In [1]: import numpy as np

In [2]: np.set_printoptions(precision=2, suppress=True, linewidth=140)

In [3]: A = np.array([[6, 2, 1, 9, 5],
   ...:     [0, 7, 4, 9, 0],
   ...:     [0, 4, 8, 2, 0],
   ...:     [3, 5, 9, 4, 5],
   ...:     [2, 9, 0, 3, 1]])

In [4]: A
Out[4]: 
array([[6, 2, 1, 9, 5],
       [0, 7, 4, 9, 0],
       [0, 4, 8, 2, 0],
       [3, 5, 9, 4, 5],
       [2, 9, 0, 3, 1]])

In [5]: x0 = np.array([-2, -2, 3, 1, 2])

In [6]: A @ np.eye(5)[4]
Out[6]: array([5., 0., 0., 5., 1.])

In [7]: arr = np.loadtxt("layer9.csv", delimiter=",")

In [8]: arr
Out[8]: 
array([[  2.,   4.,  10.,   4.],
       [  0.,   0.,   0.,   0.],
       [ -2.,  -4., -10.,  -4.],
       [ -2.,  -4., -10.,  -4.],
       [  1.,   2.,   5.,   2.]])

In [9]: U, sig, vt = np.linalg.svd(arr)

In [10]: sig.round(2) + 0
Out[10]: array([21.02,  0.  ,  0.  ,  0.  ])

In [11]: other = U[:, :1] @ np.diag(sig[:1]) @ vt[:1]

In [12]: np.linalg.matrix_rank(arr, rtol=0.05)
Out[12]: np.int64(1)

In [13]: round(float(np.abs(arr - other).max()), 2)
Out[13]: 0.0

In [14]: np.linalg.matrix_rank(other)
Out[14]: np.int64(1)

In [15]: round(float(np.linalg.norm(arr - other) / np.linalg.norm(arr)), 2)
Out[15]: 0.0

In [16]: round(np.linalg.norm(arr - other, 2), 2), round(float(sig[1]), 2)
Out[16]: (np.float64(0.0), 0.0)

In [17]: other
Out[17]: 
array([[  2.,   4.,  10.,   4.],
       [  0.,   0.,   0.,   0.],
       [ -2.,  -4., -10.,  -4.],
       [ -2.,  -4., -10.,  -4.],
       [  1.,   2.,   5.,   2.]])

In [18]: arr @ np.linalg.pinv(arr) @ arr
Out[18]: 
array([[  2.,   4.,  10.,   4.],
       [  0.,   0.,   0.,   0.],
       [ -2.,  -4., -10.,  -4.],
       [ -2.,  -4., -10.,  -4.],
       [  1.,   2.,   5.,   2.]])

In [19]: np.abs(np.diag(np.linalg.qr(arr)[1])) > 1e-9
Out[19]: array([ True, False, False, False])

In [20]: U, sig, vt = np.linalg.svd(arr)

In [21]: evecs = vt[:(sig > 1e-8).sum()]

In [22]: rng = np.random.default_rng(88745)

In [23]: x0 = arr[0] + -3 * arr[4] + rng.integers(2) * np.eye(4)[3]

In [24]: x0
Out[24]: array([-1., -2., -5., -2.])

In [25]: round(float(np.linalg.norm(x0 - evecs.T @ evecs @ x0)), 2)
Out[25]: 0.0

In [26]: blk = np.stack([arr, -1 * arr, arr[::-1]])

In [27]: blk.sum(axis=0)
Out[27]: 
array([[  1.,   2.,   5.,   2.],
       [ -2.,  -4., -10.,  -4.],
       [ -2.,  -4., -10.,  -4.],
       [  0.,   0.,   0.,   0.],
       [  2.,   4.,  10.,   4.]])

In [28]: (blk @ arr.T).shape
Out[28]: (3, 5, 5)

In [29]: np.linalg.norm(blk, axis=(1, 2))
Out[29]: array([21.02, 21.02, 21.02])

In [30]: np.linalg.matrix_rank(blk)
Out[30]: array([1, 1, 1])

In [31]: np.linalg.matrix_rank(blk.reshape(3, -1))
Out[31]: np.int64(2)

In [32]: arr.sum(axis=1)
Out[32]: array([ 20.,   0., -20., -20.,  10.])

In [33]: arr.sum(axis=0)
Out[33]: array([-1., -2., -5., -2.])

In [34]: np.round(np.linalg.svd(arr, compute_uv=False), 2) + 0
Out[34]: array([21.02,  0.  ,  0.  ,  0.  ])

In [35]: np.unravel_index(np.abs(arr).argmax(), arr.shape)
Out[35]: (np.int64(0), np.int64(2))

In [36]: np.count_nonzero(arr)
Out[36]: np.int64(16)

In [37]: X = np.load("out1.npy")

In [38]: X
Out[38]: 
array([[ 3, -3, -6],
       [-2,  2,  4],
       [ 0,  0,  0],
       [ 1, -1, -2]])

In [39]: U, sig, vt = np.linalg.svd(X)

In [40]: sig.round(2) + 0
Out[40]: array([9.17, 0.  , 0.  ])

In [41]: np.argmax(sig[:-1] / (sig[1:] + 1e-6)) + 1
Out[41]: np.int64(1)

In [42]: other = U[:, :1] @ np.diag(sig[:1]) @ vt[:1]

In [43]: np.linalg.matrix_rank(X, rtol=0.05)
Out[43]: np.int64(1)

In [44]: other
Out[44]: 
array([[ 3., -3., -6.],
       [-2.,  2.,  4.],
       [ 0.,  0.,  0.],
       [ 1., -1., -2.]])

In [45]: round(float(np.linalg.norm(X - other, 2)), 2), round(sig[1], 2)
Out[45]: (0.0, np.float64(0.0))

In [46]: lab = rng.integers(0, 2, 4)

In [47]: W0 = np.array([[0, -3, 2, 2], [3, 3, -1, 3], [0, 3, -2, 0], [-3, 0, 2, 0]]) * (lab[:, None] == lab)

In [48]: W0
Out[48]: 
array([[ 0, -3,  2,  0],
       [ 3,  3, -1,  0],
       [ 0,  3, -2,  0],
       [ 0,  0,  0,  0]])

In [49]: np.linalg.lstsq(W0[:-1].T, W0[-1])[2]
Out[49]: np.int32(2)

In [50]: np.round(W0 @ np.linalg.pinv(W0) @ W0, 2) + 0
Out[50]: 
array([[ 0., -3.,  2.,  0.],
       [ 3.,  3., -1.,  0.],
       [ 0.,  3., -2.,  0.],
       [ 0.,  0.,  0.,  0.]])

In [51]: round(np.trace(np.linalg.pinv(W0) @ W0), 2)
Out[51]: np.float64(2.0)

In [52]: np.linalg.cond(W0) > 100
Out[52]: np.True_

In [53]: P = np.triu(np.array([[1, 1, 1, 1], [0, 2, 0, 1], [1, 1, 1, 1], [0, 1, 2, 1]]), 1) + np.eye(4)

In [54]: other = P @ W0 @ np.linalg.inv(P)

In [55]: other
Out[55]: 
array([[ 3.,  0., -4.,  1.],
       [ 3.,  0., -4.,  1.],
       [ 0.,  3., -2., -1.],
       [ 0.,  0.,  0.,  0.]])

In [56]: np.round(np.linalg.det(other), 2)
Out[56]: np.float64(0.0)

In [57]: np.round(np.poly(other), 2) + 0
Out[57]: array([ 1., -1.,  6.,  0.,  0.])

In [58]: P @ W0 - W0 @ P
Out[58]: 
array([[ 3.,  6., -3.,  1.],
       [ 0., -3., -3., -5.],
       [ 0.,  0.,  0., -1.],
       [ 0.,  0.,  0.,  0.]])

In [59]: blk = np.stack([other, -2 * other, other[::-1]])

In [60]: np.linalg.matrix_rank(blk)
Out[60]: array([2, 2, 2])

In [61]: np.linalg.matrix_rank(blk.reshape(3, -1))
Out[61]: np.int64(2)

In [62]: np.linalg.det(blk)
Out[62]: array([0., 0., 0.])

In [63]: blk.shape
Out[63]: (3, 4, 4)

In [64]: F = np.load("mat.npy")

In [65]: F
Out[65]: 
array([[-4, -7,  0],
       [ 1, -2,  5],
       [-4, -7,  0]])

In [66]: w1 = np.array([[2, 4, 7, 4, 3], [8, 7, 9, 5, 3], [8, 3, 4, 9, 7]])

In [67]: c = np.array([3, -1, -3, 0, -1])

In [68]: hid = np.maximum(F @ w1 + c, 0)

In [69]: np.linalg.matrix_rank(hid)
Out[69]: np.int64(1)

In [70]: (hid > 0).mean(axis=0)
Out[70]: array([0.33, 0.33, 0.33, 0.33, 0.33])

In [71]: Z = np.array([[-2, 0], [-5, -3], [-5, -5], [2, -4], [3, -2]])

In [72]: (hid @ Z).round(6).argmax(axis=1)
Out[72]: array([0, 0, 0])

In [73]: U, sig, vt = np.linalg.svd(F)

In [74]: sig.round(2) + 0
Out[74]: array([11.49,  5.3 ,  0.  ])

In [75]: np.argmax(sig[:-1] / (sig[1:] + 1e-6)) + 1
Out[75]: np.int64(2)

In [76]: other = U[:, :2] @ np.diag(sig[:2]) @ vt[:2]

In [77]: np.linalg.matrix_rank(F, rtol=0.05)
Out[77]: np.int64(2)

In [78]: np.linalg.matrix_rank(other)
Out[78]: np.int64(2)

In [79]: np.round(np.abs(F - other).max(), 2)
Out[79]: np.float64(0.0)

In [80]: round(float(np.linalg.norm(F - other) / np.linalg.norm(F)), 2)
Out[80]: 0.0

In [81]: np.linalg.matrix_rank(F, rtol=0.1)
Out[81]: np.int64(2)

In [82]: np.round(np.linalg.norm(F, 2) / np.linalg.norm(F), 2)
Out[82]: np.float64(0.91)

In [83]: np.linalg.cond(F) > 100
Out[83]: np.True_

In [84]: np.argsort(-np.linalg.norm(F, axis=0).round(6), kind="stable")[:3]
Out[84]: array([1, 0, 2])

In [85]: np.linalg.lstsq(F[:-1].T, F[-1])[2]
Out[85]: np.int32(2)

In [86]: np.unique(F.round(6), axis=0).shape
Out[86]: (2, 3)

In [87]: np.allclose(F[:-1].T @ np.linalg.lstsq(F[:-1].T, F[-1])[0], F[-1])
Out[87]: True

In [88]: feats = np.array([[3, 0, 1, 1], [1, 1, 0, 0], [0, 3, 3, 0], [1, 0, 3, 2]])

In [89]: feats[:, 0] = -2 * feats[:, 3]

In [90]: feats
Out[90]: 
array([[-2,  0,  1,  1],
       [ 0,  1,  0,  0],
       [ 0,  3,  3,  0],
       [-4,  0,  3,  2]])

In [91]: other = feats[0, 0] * feats[1:] - np.outer(feats[1:, 0], feats[0])

In [92]: other
Out[92]: 
array([[ 0, -2,  0,  0],
       [ 0, -6, -6,  0],
       [ 0,  0, -2,  0]])

In [93]: np.linalg.matrix_rank(other), np.linalg.matrix_rank(feats)
Out[93]: (np.int64(2), np.int64(3))

In [94]: J = np.load("run13.npy")

In [95]: J
Out[95]: 
array([[-4.65,  2.42, -7.62, -7.55],
       [-3.45, -0.74,  0.98, -3.31],
       [-2.5 , -2.68,  6.85, -0.33],
       [-2.12,  1.31,  1.27, -2.3 ],
       [-5.86, -7.61,  5.73, -3.02],
       [-0.85, -1.12,  8.84,  1.57],
       [-8.11, -7.51, -0.69, -7.08],
       [-1.57,  2.63,  0.58, -2.21],
       [-2.91, -1.1 ,  3.09, -2.1 ],
       [-2.7 ,  4.01, -4.87, -5.15],
       [ 2.59,  5.02,  8.15,  3.59],
       [-3.09,  2.44, -3.32, -4.79],
       [ 3.92,  4.48, 12.75,  6.31],
       [-9.23, -8.84, -1.57, -8.18],
       [-3.33, -2.54,  4.32, -1.89],
       [-7.03, -3.89, -3.72, -7.58],
       [ 0.5 ,  4.28,  3.58,  0.36],
       [-3.93, -1.15,  0.32, -3.9 ],
       [-5.79, -3.67, -0.63, -5.51],
       [-4.59, -1.71, -0.56, -4.68],
       [-6.22, -2.14, -4.39, -7.3 ],
       [ 3.3 ,  3.73, 12.28,  5.71],
       [ 1.65,  6.22,  3.56,  1.12]])

In [96]: np.round(np.linalg.norm(J, 2) / np.linalg.norm(J), 2)
Out[96]: np.float64(0.81)

In [97]: [round(float(x), 2) for x in np.linalg.svd(J, compute_uv=False)[:3]]
Out[97]: [37.07, 23.53, 13.7]

In [98]: np.linalg.matrix_rank(J, rtol=0.1)
Out[98]: np.int64(3)

In [99]: mat = np.loadtxt("dump.csv", delimiter=",")

In [100]: mat
Out[100]: 
array([[ 4.,  4.,  0., -1.],
       [ 4.,  0., -1.,  4.],
       [ 0., -1., -2.,  4.],
       [-1.,  4.,  4., -4.]])

In [101]: u = np.array([2, 2, 1])

In [102]: np.convolve(mat[2], u)
Out[102]: array([ 0., -2., -6.,  3.,  6.,  4.])

In [103]: np.cross(mat[2, :3], mat[1, :3])
Out[103]: array([ 1., -8.,  4.])
